% python3 -q
>>> import numpy as np
>>> import numpy.linalg as la
>>> np.set_printoptions(precision=2, suppress=True, linewidth=160, legacy="1.25")
>>> def rnd(a):
...     return np.round(a, 2) + 0
... 
>>> rng = np.random.default_rng(431)
>>> th = np.sort(rng.uniform(-2, 2, 29))
>>> E = np.c_[th, th ** 2, th ** 3] @ np.array([[3, -1, 2, -3, 3, 0, 3],
...     [0, -2, 3, -2, 1, -2, 0],
...     [-2, 0, 1, -1, 1, -2, -2]])
>>> rnd(E)
array([[  8.87,  -5.62,   0.1 ,   5.62,  -9.41,   7.14,   8.87],
       [  8.32,  -5.42,   0.15,   5.44,  -9.11,   6.72,   8.32],
       [  5.76,  -4.49,   0.31,   4.58,  -7.71,   4.81,   5.76],
       [  4.62,  -4.04,   0.36,   4.2 ,  -7.06,   3.97,   4.62],
       [  2.69,  -3.2 ,   0.38,   3.53,  -5.9 ,   2.56,   2.69],
       [  0.44,  -2.05,   0.27,   2.69,  -4.36,   0.97,   0.44],
       [  0.2 ,  -1.9 ,   0.24,   2.6 ,  -4.18,   0.81,   0.2 ],
       [ -0.18,  -1.66,   0.19,   2.43,  -3.86,   0.55,  -0.18],
       [ -1.37,  -0.5 ,  -0.18,   1.65,  -2.3 ,  -0.25,  -1.37],
       [ -1.29,  -0.03,  -0.37,   1.17,  -1.44,  -0.26,  -1.29],
       [ -0.94,   0.11,  -0.37,   0.82,  -0.94,  -0.15,  -0.94],
       [  0.11,  -0.04,   0.07,  -0.11,   0.11,   0.  ,   0.11],
       [  0.18,  -0.07,   0.14,  -0.19,   0.19,  -0.01,   0.18],
       [  0.4 ,  -0.17,   0.33,  -0.45,   0.43,  -0.04,   0.4 ],
       [  0.66,  -0.33,   0.62,  -0.79,   0.74,  -0.13,   0.66],
       [  0.7 ,  -0.36,   0.68,  -0.87,   0.81,  -0.15,   0.7 ],
       [  1.03,  -0.67,   1.25,  -1.49,   1.34,  -0.4 ,   1.03],
       [  1.16,  -0.85,   1.58,  -1.83,   1.63,  -0.58,   1.16],
       [  1.26,  -1.03,   1.93,  -2.18,   1.92,  -0.78,   1.26],
       [  1.15,  -2.72,   5.39,  -5.45,   4.56,  -3.46,   1.15],
       [  1.02,  -2.96,   5.91,  -5.92,   4.94,  -3.92,   1.02],
       [  0.02,  -4.21,   8.74,  -8.47,   6.98,  -6.63,   0.02],
       [ -0.9 ,  -5.02,  10.69, -10.21,   8.38,  -8.64,  -0.9 ],
       [ -2.21,  -5.98,  13.06, -12.32,  10.08, -11.18,  -2.21],
       [ -2.74,  -6.32,  13.94, -13.1 ,  10.71, -12.16,  -2.74],
       [ -3.22,  -6.62,  14.7 , -13.78,  11.26, -13.01,  -3.22],
       [ -5.08,  -7.67,  17.5 , -16.25,  13.28, -16.21,  -5.08],
       [ -5.49,  -7.89,  18.08, -16.76,  13.7 , -16.88,  -5.49],
       [ -9.38,  -9.73,  23.23, -21.31,  17.43, -23.05,  -9.38]])
>>> C2 = np.cov(E, rowvar=False)
>>> rnd(la.eigvalsh(C2)[::-1])
array([229.84,  13.52,   4.22,   0.  ,   0.  ,   0.  ,   0.  ])
>>> rnd(E.std(axis=0))
array([3.66, 2.8 , 6.83, 7.38, 7.11, 7.26, 3.66])
>>> rnd(np.corrcoef(E.T))
array([[ 1.  ,  0.3 , -0.73,  0.81, -0.85,  0.88,  1.  ],
       [ 0.3 ,  1.  , -0.83,  0.68, -0.54,  0.67,  0.3 ],
       [-0.73, -0.83,  1.  , -0.97,  0.91, -0.96, -0.73],
       [ 0.81,  0.68, -0.97,  1.  , -0.98,  0.99,  0.81],
       [-0.85, -0.54,  0.91, -0.98,  1.  , -0.97, -0.85],
       [ 0.88,  0.67, -0.96,  0.99, -0.97,  1.  ,  0.88],
       [ 1.  ,  0.3 , -0.73,  0.81, -0.85,  0.88,  1.  ]])
>>> np.argwhere(np.triu(np.abs(np.corrcoef(E.T)) > 0.8, 1))
array([[0, 3],
       [0, 4],
       [0, 5],
       [0, 6],
       [1, 2],
       [2, 3],
       [2, 4],
       [2, 5],
       [3, 4],
       [3, 5],
       [3, 6],
       [4, 5],
       [4, 6],
       [5, 6]])
>>> print(np.argsort(-E.std(axis=0).round(6), kind="stable"))
[3 5 4 2 0 6 1]
>>> left, sig, Vh = la.svd(E)
>>> rnd(sig)
array([87.85, 27.32, 11.08,  0.  ,  0.  ,  0.  ,  0.  ])
>>> print(np.argmax(sig[:-1] / (sig[1:] + 1e-6)) + 1)
3
>>> B = left[:, :3] @ np.diag(sig[:3]) @ Vh[:3]
>>> print(rnd(la.norm(E - B, 2)), rnd(sig[3]))
0.0 0.0
>>> la.matrix_rank(E, rtol=0.05)
3
>>> rnd(np.abs(E - B).max())
0.0
>>> vec = np.array([3, 3, -1, 0, 3, -2, 2])
>>> h = np.maximum(E @ vec, 0)
>>> rnd(np.tanh(E @ vec))
array([-1.  , -1.  , -1.  , -1.  , -1.  , -1.  , -1.  , -1.  , -1.  , -1.  , -1.  ,  0.58,  0.82,  0.99,  1.  ,  1.  ,  1.  ,  1.  ,  1.  ,  1.  ,  1.  ,
        1.  ,  1.  ,  1.  ,  1.  ,  1.  ,  1.  ,  1.  , -0.72])
>>> rnd(E.T @ h)
array([  -91.55,  -490.56,  1054.17, -1013.3 ,   836.16,  -854.66,   -91.55])
>>> B = np.array([[-1, 0], [2, -3], [3, 0], [1, -2], [2, 1], [2, -1], [-1, -3]])
>>> print(la.matrix_rank(E @ B))
2
>>> X = np.load("run7.npy")
>>> rnd(X)
array([[ 1.  ,  0.  ,  0.  ,  0.  ],
       [ 0.  ,  1.  ,  0.  ,  0.  ],
       [ 0.  ,  0.  ,  0.97, -0.26],
       [ 0.  ,  0.  ,  0.26,  0.97]])
>>> B = X + rng.integers(-2, 3, (4, 1)) @ rng.integers(-2, 3, (1, 4))
>>> rnd(B)
array([[-1.  ,  0.  ,  2.  , -2.  ],
       [-2.  ,  1.  ,  2.  , -2.  ],
       [ 2.  ,  0.  , -1.03,  1.74],
       [ 2.  ,  0.  , -1.74,  2.97]])
>>> rnd(la.svd(B - X, compute_uv=False))
array([6.93, 0.  , 0.  , 0.  ])
>>> np.abs(B - X).sum(axis=1)
array([6., 6., 6., 6.])
>>> print(B - X)
[[-2.  0.  2. -2.]
 [-2.  0.  2. -2.]
 [ 2.  0. -2.  2.]
 [ 2.  0. -2.  2.]]
>>> labels = rng.permutation(4)
>>> labels
array([3, 1, 0, 2])
>>> B = X[labels][:, labels]
>>> rnd(np.sort(np.abs(la.eigvals(B))))
array([1., 1., 1., 1.])
>>> np.allclose(B, X)
False
>>> print(rnd(np.trace(B)))
3.93
>>> u = np.array([1, 1, -2, 1])
>>> B = X + np.outer(u, np.eye(4)[0])
>>> rnd(B)
array([[ 2.  ,  0.  ,  0.  ,  0.  ],
       [ 1.  ,  1.  ,  0.  ,  0.  ],
       [-2.  ,  0.  ,  0.97, -0.26],
       [ 1.  ,  0.  ,  0.26,  0.97]])
